>>> import numpy as np
>>> from numpy import linalg as LA
>>> np.set_printoptions(suppress=True, linewidth=120)
>>> def rd(a):
...     return np.round(a, 3) + 0
... 
>>> feats = np.load("out7.npy")
>>> rd(feats)
array([[-0.098,  0.328, -0.361, -0.107, -0.319,  0.391,  0.071,  0.615, -0.303, -0.111],
       [-0.131, -0.125, -0.018, -0.336,  0.356, -0.08 , -0.152,  0.147,  0.127, -0.813],
       [ 0.261, -0.558, -0.007, -0.571, -0.287,  0.383,  0.181, -0.101,  0.122,  0.084],
       [-0.261, -0.075,  0.466, -0.096,  0.508,  0.463, -0.223,  0.23 , -0.158,  0.318],
       [ 0.163,  0.157,  0.054,  0.167, -0.192,  0.249, -0.471,  0.172,  0.753,  0.007],
       [ 0.49 , -0.163,  0.216, -0.115,  0.017, -0.512, -0.122,  0.599, -0.103,  0.162],
       [-0.424,  0.156, -0.098, -0.547, -0.237, -0.33 , -0.484, -0.132, -0.037,  0.262],
       [ 0.457,  0.684,  0.176, -0.412,  0.195,  0.085,  0.156, -0.228,  0.009, -0.004],
       [ 0.359, -0.078,  0.056,  0.171, -0.174,  0.193, -0.601, -0.282, -0.521, -0.233],
       [-0.229,  0.097,  0.748,  0.029, -0.519, -0.045,  0.185,  0.028, -0.036, -0.265]])
>>> f, v = feats[7], feats[2]
>>> rd(f @ v)
np.float64(0.0)
>>> f @ f
np.float64(1.0)
>>> pr = (f @ v) / (f @ f) * f
>>> rd((v - pr) @ f)
np.float64(0.0)
>>> LA.matrix_rank(np.outer(f, v))
np.int64(1)
>>> rd(pr)
array([0., 0., 0., 0., 0., 0., 0., 0., 0., 0.])
>>> rd(v - pr)
array([ 0.261, -0.558, -0.007, -0.571, -0.287,  0.383,  0.181, -0.101,  0.122,  0.084])
>>> rd(LA.norm(feats, axis=0))
array([1., 1., 1., 1., 1., 1., 1., 1., 1., 1.])
>>> rd(feats @ feats.T)
array([[1., 0., 0., 0., 0., 0., 0., 0., 0., 0.],
       [0., 1., 0., 0., 0., 0., 0., 0., 0., 0.],
       [0., 0., 1., 0., 0., 0., 0., 0., 0., 0.],
       [0., 0., 0., 1., 0., 0., 0., 0., 0., 0.],
       [0., 0., 0., 0., 1., 0., 0., 0., 0., 0.],
       [0., 0., 0., 0., 0., 1., 0., 0., 0., 0.],
       [0., 0., 0., 0., 0., 0., 1., 0., 0., 0.],
       [0., 0., 0., 0., 0., 0., 0., 1., 0., 0.],
       [0., 0., 0., 0., 0., 0., 0., 0., 1., 0.],
       [0., 0., 0., 0., 0., 0., 0., 0., 0., 1.]])
